In [1]: import numpy as np

In [2]: from numpy import linalg as LA

In [3]: np.set_printoptions(suppress=True, linewidth=200)

In [4]: def tidy(a):
   ...:     return np.round(a, 1) + 0
   ...: 

In [5]: f = np.array([-4, 2, 0, 3, 4, -5, 3, -1, 4, -4, 4, 4]) + 0.5

In [6]: E = np.eye(12) - 2 * np.outer(f, f) / (f @ f)

In [7]: tidy(E)
Out[7]: 
array([[ 0.8,  0.1,  0. ,  0.2,  0.2, -0.2,  0.2,  0. ,  0.2, -0.2,  0.2,  0.2],
       [ 0.1,  0.9,  0. , -0.1, -0.1,  0.1, -0.1,  0. , -0.1,  0.1, -0.1, -0.1],
       [ 0. ,  0. ,  1. ,  0. ,  0. ,  0. ,  0. ,  0. ,  0. ,  0. ,  0. ,  0. ],
       [ 0.2, -0.1,  0. ,  0.8, -0.2,  0.2, -0.2,  0. , -0.2,  0.2, -0.2, -0.2],
       [ 0.2, -0.1,  0. , -0.2,  0.7,  0.3, -0.2,  0. , -0.3,  0.2, -0.3, -0.3],
       [-0.2,  0.1,  0. ,  0.2,  0.3,  0.7,  0.2,  0. ,  0.3, -0.2,  0.3,  0.3],
       [ 0.2, -0.1,  0. , -0.2, -0.2,  0.2,  0.8,  0. , -0.2,  0.2, -0.2, -0.2],
       [ 0. ,  0. ,  0. ,  0. ,  0. ,  0. ,  0. ,  1. ,  0. ,  0. ,  0. ,  0. ],
       [ 0.2, -0.1,  0. , -0.2, -0.3,  0.3, -0.2,  0. ,  0.7,  0.2, -0.3, -0.3],
       [-0.2,  0.1,  0. ,  0.2,  0.2, -0.2,  0.2,  0. ,  0.2,  0.8,  0.2,  0.2],
       [ 0.2, -0.1,  0. , -0.2, -0.3,  0.3, -0.2,  0. , -0.3,  0.2,  0.7, -0.3],
       [ 0.2, -0.1,  0. , -0.2, -0.3,  0.3, -0.2,  0. , -0.3,  0.2, -0.3,  0.7]])

In [8]: # orthonormal columns

In [9]: rng = np.random.default_rng(785)

In [10]: labels = rng.permutation(12)

In [11]: labels
Out[11]: array([ 6, 11,  3,  2,  4,  8,  1,  5,  0,  7,  9, 10])

In [12]: out = E[labels][:, labels]

In [13]: tidy(np.diag(out))
Out[13]: array([0.8, 0.7, 0.8, 1. , 0.7, 0.7, 0.9, 0.7, 0.8, 1. , 0.8, 0.7])

In [14]: tidy(LA.det(out)), tidy(LA.det(E[labels]))
Out[14]: (np.float64(-1.0), np.float64(1.0))

In [15]: np.allclose(out, E)
Out[15]: False

In [16]: tidy(np.trace(out))
Out[16]: np.float64(10.0)

In [17]: tidy(out)
Out[17]: 
array([[ 0.8, -0.2, -0.2,  0. , -0.2, -0.2, -0.1,  0.2,  0.2,  0. ,  0.2, -0.2],
       [-0.2,  0.7, -0.2,  0. , -0.3, -0.3, -0.1,  0.3,  0.2,  0. ,  0.2, -0.3],
       [-0.2, -0.2,  0.8,  0. , -0.2, -0.2, -0.1,  0.2,  0.2,  0. ,  0.2, -0.2],
       [ 0. ,  0. ,  0. ,  1. ,  0. ,  0. ,  0. ,  0. ,  0. ,  0. ,  0. ,  0. ],
       [-0.2, -0.3, -0.2,  0. ,  0.7, -0.3, -0.1,  0.3,  0.2,  0. ,  0.2, -0.3],
       [-0.2, -0.3, -0.2,  0. , -0.3,  0.7, -0.1,  0.3,  0.2,  0. ,  0.2, -0.3],
       [-0.1, -0.1, -0.1,  0. , -0.1, -0.1,  0.9,  0.1,  0.1,  0. ,  0.1, -0.1],
       [ 0.2,  0.3,  0.2,  0. ,  0.3,  0.3,  0.1,  0.7, -0.2,  0. , -0.2,  0.3],
       [ 0.2,  0.2,  0.2,  0. ,  0.2,  0.2,  0.1, -0.2,  0.8,  0. , -0.2,  0.2],
       [ 0. ,  0. ,  0. ,  0. ,  0. ,  0. ,  0. ,  0. ,  0. ,  1. ,  0. ,  0. ],
       [ 0.2,  0.2,  0.2,  0. ,  0.2,  0.2,  0.1, -0.2, -0.2,  0. ,  0.8,  0.2],
       [-0.2, -0.3, -0.2,  0. , -0.3, -0.3, -0.1,  0.3,  0.2,  0. ,  0.2,  0.7]])

In [18]: tidy(np.sort(np.abs(LA.eigvals(out))))
Out[18]: array([1., 1., 1., 1., 1., 1., 1., 1., 1., 1., 1., 1.])

In [19]: tidy(LA.pinv(E))
Out[19]: 
array([[ 0.8,  0.1,  0. ,  0.2,  0.2, -0.2,  0.2,  0. ,  0.2, -0.2,  0.2,  0.2],
       [ 0.1,  0.9,  0. , -0.1, -0.1,  0.1, -0.1,  0. , -0.1,  0.1, -0.1, -0.1],
       [ 0. ,  0. ,  1. ,  0. ,  0. ,  0. ,  0. ,  0. ,  0. ,  0. ,  0. ,  0. ],
       [ 0.2, -0.1,  0. ,  0.8, -0.2,  0.2, -0.2,  0. , -0.2,  0.2, -0.2, -0.2],
       [ 0.2, -0.1,  0. , -0.2,  0.7,  0.3, -0.2,  0. , -0.3,  0.2, -0.3, -0.3],
       [-0.2,  0.1,  0. ,  0.2,  0.3,  0.7,  0.2,  0. ,  0.3, -0.2,  0.3,  0.3],
       [ 0.2, -0.1,  0. , -0.2, -0.2,  0.2,  0.8,  0. , -0.2,  0.2, -0.2, -0.2],
       [ 0. ,  0. ,  0. ,  0. ,  0. ,  0. ,  0. ,  1. ,  0. ,  0. ,  0. ,  0. ],
       [ 0.2, -0.1,  0. , -0.2, -0.3,  0.3, -0.2,  0. ,  0.7,  0.2, -0.3, -0.3],
       [-0.2,  0.1,  0. ,  0.2,  0.2, -0.2,  0.2,  0. ,  0.2,  0.8,  0.2,  0.2],
       [ 0.2, -0.1,  0. , -0.2, -0.3,  0.3, -0.2,  0. , -0.3,  0.2,  0.7, -0.3],
       [ 0.2, -0.1,  0. , -0.2, -0.3,  0.3, -0.2,  0. , -0.3,  0.2, -0.3,  0.7]])

In [20]: tidy(E.T @ E)
Out[20]: 
array([[1., 0., 0., 0., 0., 0., 0., 0., 0., 0., 0., 0.],
       [0., 1., 0., 0., 0., 0., 0., 0., 0., 0., 0., 0.],
       [0., 0., 1., 0., 0., 0., 0., 0., 0., 0., 0., 0.],
       [0., 0., 0., 1., 0., 0., 0., 0., 0., 0., 0., 0.],
       [0., 0., 0., 0., 1., 0., 0., 0., 0., 0., 0., 0.],
       [0., 0., 0., 0., 0., 1., 0., 0., 0., 0., 0., 0.],
       [0., 0., 0., 0., 0., 0., 1., 0., 0., 0., 0., 0.],
       [0., 0., 0., 0., 0., 0., 0., 1., 0., 0., 0., 0.],
       [0., 0., 0., 0., 0., 0., 0., 0., 1., 0., 0., 0.],
       [0., 0., 0., 0., 0., 0., 0., 0., 0., 1., 0., 0.],
       [0., 0., 0., 0., 0., 0., 0., 0., 0., 0., 1., 0.],
       [0., 0., 0., 0., 0., 0., 0., 0., 0., 0., 0., 1.]])

In [21]: tidy(LA.norm(E, axis=0))
Out[21]: array([1., 1., 1., 1., 1., 1., 1., 1., 1., 1., 1., 1.])

In [22]: tidy(E[:, 9] @ E[:, 7])
Out[22]: np.float64(0.0)

In [23]: tidy(E @ E.T)
Out[23]: 
array([[1., 0., 0., 0., 0., 0., 0., 0., 0., 0., 0., 0.],
       [0., 1., 0., 0., 0., 0., 0., 0., 0., 0., 0., 0.],
       [0., 0., 1., 0., 0., 0., 0., 0., 0., 0., 0., 0.],
       [0., 0., 0., 1., 0., 0., 0., 0., 0., 0., 0., 0.],
       [0., 0., 0., 0., 1., 0., 0., 0., 0., 0., 0., 0.],
       [0., 0., 0., 0., 0., 1., 0., 0., 0., 0., 0., 0.],
       [0., 0., 0., 0., 0., 0., 1., 0., 0., 0., 0., 0.],
       [0., 0., 0., 0., 0., 0., 0., 1., 0., 0., 0., 0.],
       [0., 0., 0., 0., 0., 0., 0., 0., 1., 0., 0., 0.],
       [0., 0., 0., 0., 0., 0., 0., 0., 0., 1., 0., 0.],
       [0., 0., 0., 0., 0., 0., 0., 0., 0., 0., 1., 0.],
       [0., 0., 0., 0., 0., 0., 0., 0., 0., 0., 0., 1.]])
